$ python3 -q
>>> import numpy as np
>>> np.set_printoptions(precision=3, suppress=True, linewidth=100)
>>> rnd = lambda a: np.round(a, 3) + 0
>>> m1 = np.array([[1, 1, 1, 1, -1, -1, -1, -1],
...     [1, 1, 1, 1, 1, 1, 1, 1],
...     [1, -1, 1, -1, -1, 1, -1, 1],
...     [1, -1, -1, 1, 1, -1, -1, 1]])
>>> print(m1)
[[ 1  1  1  1 -1 -1 -1 -1]
 [ 1  1  1  1  1  1  1  1]
 [ 1 -1  1 -1 -1  1 -1  1]
 [ 1 -1 -1  1  1 -1 -1  1]]
>>> def softmax(z):
...     e = np.exp(z - z.max(axis=-1, keepdims=True))
...     return e / e.sum(axis=-1, keepdims=True)
... 
>>> print(rnd(softmax(m1).sum(axis=1)))
[1. 1. 1. 1.]
>>> print(rnd(softmax(m1[0] + 5)))
[0.22 0.22 0.22 0.22 0.03 0.03 0.03 0.03]
>>> print(rnd(softmax(m1[0])))
[0.22 0.22 0.22 0.22 0.03 0.03 0.03 0.03]
>>> att = m1 @ m1.T / np.sqrt(8)
>>> print(rnd(softmax(att)[0] @ m1))
[ 1.     0.799  0.9    0.9   -0.799 -0.799 -0.9   -0.699]
>>> print(softmax(att).round(6).argmax(axis=1))
[0 1 2 3]
>>> print(rnd(softmax(att)))
[[0.849 0.05  0.05  0.05 ]
 [0.05  0.849 0.05  0.05 ]
 [0.05  0.05  0.849 0.05 ]
 [0.05  0.05  0.05  0.849]]
>>> print(rnd(softmax(att + np.triu(np.full(att.shape, -np.inf), 1))))
[[1.    0.    0.    0.   ]
 [0.056 0.944 0.    0.   ]
 [0.053 0.053 0.894 0.   ]
 [0.05  0.05  0.05  0.849]]
>>> x0 = np.array([4, 1, 0, 5, 4, 3, 1, 0])
>>> a = np.maximum(m1 @ x0, 0)
>>> print(a)
[ 2 18  0  8]
>>> print(rnd(np.tanh(m1 @ x0)))
[ 0.964  1.    -0.999  1.   ]
>>> other = np.array([[-1, -2, 2],
...     [1, -2, -2],
...     [-1, -1, 3],
...     [-2, -1, -1],
...     [0, 3, 1],
...     [1, 1, 3],
...     [-2, -2, 0],
...     [1, 1, 3]])
>>> print(np.einsum("ij,ij->i", m1, m1))
[8 8 8 8]
>>> print(np.einsum("ij->j", m1))
[ 4  0  2  2  0  0 -2  2]
>>> print(other.T @ m1.T)
[[-3 -3  3 -1]
 [-9 -3  1  5]
 [-5  9 13  1]]
>>> print(np.einsum("ik,kj->ij", m1, other))
[[-3 -9 -5]
 [-3 -3  9]
 [ 3  1 13]
 [-1  5  1]]
>>> print(np.einsum("ik,kj->ji", m1, other))
[[-3 -3  3 -1]
 [-9 -3  1  5]
 [-5  9 13  1]]
>>> print(np.vstack([m1, other.T]).shape)
(7, 8)
>>> ang = np.radians(15)
>>> R = np.eye(8)
>>> R[1, 1] = R[3, 3] = np.cos(ang)
>>> R[1, 3], R[3, 1] = -np.sin(ang), np.sin(ang)
>>> print(rnd(R))
[[ 1.     0.     0.     0.     0.     0.     0.     0.   ]
 [ 0.     0.966  0.    -0.259  0.     0.     0.     0.   ]
 [ 0.     0.     1.     0.     0.     0.     0.     0.   ]
 [ 0.     0.259  0.     0.966  0.     0.     0.     0.   ]
 [ 0.     0.     0.     0.     1.     0.     0.     0.   ]
 [ 0.     0.     0.     0.     0.     1.     0.     0.   ]
 [ 0.     0.     0.     0.     0.     0.     1.     0.   ]
 [ 0.     0.     0.     0.     0.     0.     0.     1.   ]]
>>> other = m1 @ R.T
>>> print(rnd(np.abs(other - m1).max(axis=0)))
[0.    0.293 0.    0.293 0.    0.    0.    0.   ]
>>> print(rnd(np.linalg.det(R)), rnd(np.trace(R)))
1.0 7.932
>>> print(rnd(other))
[[ 1.     0.707  1.     1.225 -1.    -1.    -1.    -1.   ]
 [ 1.     0.707  1.     1.225  1.     1.     1.     1.   ]
 [ 1.    -0.707  1.    -1.225 -1.     1.    -1.     1.   ]
 [ 1.    -1.225 -1.     0.707  1.    -1.    -1.     1.   ]]
